In [1]: import numpy as np

In [2]: np.set_printoptions(precision=2, suppress=True, linewidth=200)

In [3]: feats = np.load("sample2.npy")

In [4]: print(feats)
[[  3   4   5   6   7   8   9  10  11]
 [ 12  13  14  15  16  17  18  19  20]
 [ 21  22  23  24  25  26  27  28  29]
 [ 30  31  32  33  34  35  36  37  38]
 [ 39  40  41  42  43  44  45  46  47]
 [ 48  49  50  51  52  53  54  55  56]
 [ 57  58  59  60  61  62  63  64  65]
 [ 66  67  68  69  70  71  72  73  74]
 [ 75  76  77  78  79  80  81  82  83]
 [ 84  85  86  87  88  89  90  91  92]
 [ 93  94  95  96  97  98  99 100 101]]

In [5]: print(np.linalg.lstsq(feats[:-1].T, feats[-1])[2])
2

In [6]: print(np.allclose(feats[:-1].T @ np.linalg.lstsq(feats[:-1].T, feats[-1])[0], feats[-1]))
True

In [7]: print(np.unique(feats.round(6), axis=0).shape)
(11, 9)

In [8]: print(np.argsort(-np.linalg.norm(feats, axis=0).round(6), kind="stable")[:3])
[8 7 6]

In [9]: left, s, Vh = np.linalg.svd(feats)

In [10]: evecs = Vh[:(s > 1e-8).sum()]

In [11]: rng = np.random.default_rng(207)

In [12]: x0 = feats[2] + 5 * feats[9] + rng.integers(2) * np.eye(9)[3]

In [13]: print(x0)
[441. 447. 453. 459. 465. 471. 477. 483. 489.]

In [14]: print(np.allclose(evecs.T @ evecs @ x0, x0))
True

In [15]: rank = np.linalg.matrix_rank(feats)

In [16]: print(rank)
2

In [17]: ns = np.linalg.svd(feats)[2][rank:].T

In [18]: print([int(np.linalg.matrix_rank(feats[:i])) for i in range(1, len(feats) + 1)])
[1, 2, 2, 2, 2, 2, 2, 2, 2, 2, 2]

In [19]: print(np.linalg.matrix_rank(feats.T @ feats), np.linalg.matrix_rank(feats @ feats.T))
2 2

In [20]: print(np.allclose(feats @ ns, 0))
True

In [21]: print([int(np.linalg.matrix_rank(feats[:, :j + 1])) for j in range(9)])
[1, 2, 2, 2, 2, 2, 2, 2, 2]

In [22]: mat = np.load("a.npy")

In [23]: print(mat)
[[-1  1 -1  1]
 [-2  2 -2  2]
 [-1  1 -1  1]
 [-2  2 -2  2]]

In [24]: other = mat[0, 0] * mat[1:] - np.outer(mat[1:, 0], mat[0])

In [25]: print(other)
[[0 0 0 0]
 [0 0 0 0]
 [0 0 0 0]]

In [26]: print(np.linalg.matrix_rank(other), np.linalg.matrix_rank(mat))
0 1

In [27]: other = mat / np.sqrt((mat ** 2).mean(axis=1, keepdims=True))

In [28]: print(np.linalg.matrix_rank(mat - mat.mean(axis=1, keepdims=True)))
1

In [29]: print(np.linalg.norm(other, axis=1))
[2. 2. 2. 2.]

In [30]: print(mat - mat.mean(axis=1, keepdims=True))
[[-1.  1. -1.  1.]
 [-2.  2. -2.  2.]
 [-1.  1. -1.  1.]
 [-2.  2. -2.  2.]]
